$ python3 -q
>>> import numpy as np
>>> import numpy.linalg as la
>>> np.set_printoptions(precision=2, suppress=True, linewidth=140, floatmode="fixed")
>>> def rd(a):
...     return np.round(a, 2) + 0
... 
>>> J = np.loadtxt("sample5.csv", delimiter=",")
>>> J
array([[3.00, 8.00, 0.00],
       [0.00, 1.00, 3.00],
       [0.00, 3.00, 2.00]])
>>> evals, vecs = la.eig(J)
>>> np.prod(evals)
np.float64(-21.0)
>>> rd(evals)
array([ 3.00, -1.54,  4.54])
>>> np.einsum("ij,ji->", J, J)
np.float64(32.0)
>>> rd(la.det(2 * J)), rd(la.det(J))
(np.float64(-168.0), np.float64(-21.0))
>>> rng = np.random.default_rng(4897)
>>> out = J + rng.integers(-2, 3, (3, 2)) @ rng.integers(-2, 3, (2, 3))
>>> out
array([[ 3.00, 12.00,  0.00],
       [ 4.00, -3.00,  1.00],
       [ 0.00,  3.00,  2.00]])
>>> la.matrix_rank(out - J, tol=1e-8)
np.int64(2)
>>> rd(la.svd(out - J, compute_uv=False))
array([6.70, 2.67, 0.00])
>>> out - J
array([[ 0.00,  4.00,  0.00],
       [ 4.00, -4.00, -2.00],
       [ 0.00,  0.00,  0.00]])
>>> P = np.triu(np.array([[-3, -2, 5], [3, -5, -3], [-4, 1, -5]]), 1) + np.eye(3)
>>> out = P @ J @ la.inv(P)
>>> out
array([[  3.00,  27.00,  70.00],
       [  0.00,  -8.00, -27.00],
       [  0.00,   3.00,  11.00]])
>>> rd(la.norm(out[0] - out[1]))
np.float64(103.16)
>>> rd(la.norm(out) ** 2 / la.norm(out, 2) ** 2)
np.float64(1.0)
>>> rd(la.norm(out, 1)), rd(la.norm(out, np.inf))
(np.float64(108.0), np.float64(100.0))
>>> rd(la.norm(out, axis=1))
array([75.09, 28.16, 11.40])
>>> rd(la.norm(out[0], 1)), rd(la.norm(out[0], np.inf))
(np.float64(100.0), np.float64(70.0))
>>> out = np.array([[-2, -3, 5, -1, -4],
...     [3, -2, 1, 1, -2],
...     [4, 4, 3, 3, -4],
...     [0, 0, -1, 2, 4],
...     [2, 2, -3, -5, 1]])
>>> mat = out + out.T
>>> mat
array([[-4,  0,  9, -1, -2],
       [ 0, -4,  5,  1,  0],
       [ 9,  5,  6,  2, -7],
       [-1,  1,  2,  4, -1],
       [-2,  0, -7, -1,  2]])
>>> # symmetric
>>> rd(la.svd(mat, compute_uv=False))
array([16.16, 11.01,  4.49,  4.10,  0.76])
>>> rd(la.norm(mat))
np.float64(20.49)
>>> mat.sum(axis=1)
array([ 2,  2, 15,  5, -8])
>>> rd(la.det(mat.T))
np.float64(-2496.0)
>>> rd(la.det(2 * mat)), rd(la.det(mat))
(np.float64(-79872.0), np.float64(-2496.0))
>>> np.kron(np.eye(2, dtype=int), mat)
array([[-4,  0,  9, -1, -2,  0,  0,  0,  0,  0],
       [ 0, -4,  5,  1,  0,  0,  0,  0,  0,  0],
       [ 9,  5,  6,  2, -7,  0,  0,  0,  0,  0],
       [-1,  1,  2,  4, -1,  0,  0,  0,  0,  0],
       [-2,  0, -7, -1,  2,  0,  0,  0,  0,  0],
       [ 0,  0,  0,  0,  0, -4,  0,  9, -1, -2],
       [ 0,  0,  0,  0,  0,  0, -4,  5,  1,  0],
       [ 0,  0,  0,  0,  0,  9,  5,  6,  2, -7],
       [ 0,  0,  0,  0,  0, -1,  1,  2,  4, -1],
       [ 0,  0,  0,  0,  0, -2,  0, -7, -1,  2]])
>>> np.einsum("ij,ji->", mat, mat)
np.int64(420)
>>> evals, vecs = la.eigh(mat)
>>> vec = np.array([-9, 4, 2, -7, -5])
>>> rd(la.eigvalsh(mat[1:, 1:]))
array([-7.19, -1.16,  3.41, 12.94])
>>> W1 = np.array([[3, 0, 3, 0], [3, 3, 0, 1], [0, 1, 2, 2], [2, 0, 0, 2], [0, 3, 2, 2]])
>>> c = np.array([2, -1, 1, -1])
>>> act = np.maximum(mat @ W1 + c, 0)
>>> la.matrix_rank(act)
np.int64(4)
>>> (act > 0).astype(int)
array([[0, 1, 1, 1],
       [0, 0, 1, 1],
       [1, 0, 1, 1],
       [1, 1, 0, 1],
       [0, 0, 0, 0]])
>>> basis = np.array([[2, 1, 1], [1, 0, 1], [0, 0, 0], [3, 0, 3]])
>>> W1 @ basis
array([[ 6,  3,  3],
       [12,  3,  9],
       [ 7,  0,  7],
       [10,  2,  8],
       [ 9,  0,  9]])
>>> F = np.load("mat.npy")
>>> F
array([[ 0,  0,  0],
       [ 3,  1,  8],
       [ 0,  0,  0],
       [ 0,  0,  0],
       [ 0,  0,  0],
       [ 0,  0,  0],
       [ 0,  0,  0],
       [ 1,  0,  4],
       [ 0,  0,  2],
       [ 0,  0,  2],
       [ 8, 11, 18],
       [ 0,  0,  0],
       [ 0,  0,  0],
       [ 4,  3, 10],
       [ 0,  0,  2],
       [ 1,  0,  4],
       [ 1,  0,  4],
       [ 3,  1,  8],
       [ 0,  0,  0],
       [ 9, 13, 20],
       [ 0,  0,  0],
       [ 0,  0,  0],
       [ 0,  0,  0]])
>>> Xc = (F - F.mean(axis=0)) / F.std(axis=0)
>>> rd(Xc.std(axis=0))
array([1.00, 1.00, 1.00])
>>> np.argwhere(np.abs(Xc) > 2)
array([[10,  0],
       [10,  1],
       [10,  2],
       [19,  0],
       [19,  1],
       [19,  2]])
>>> c = la.lstsq(np.delete(Xc, 2, axis=1), Xc[:, 2])[0]
>>> rd(c)
array([ 1.23, -0.26])
>>> np.abs(c).argmax()
np.int64(0)
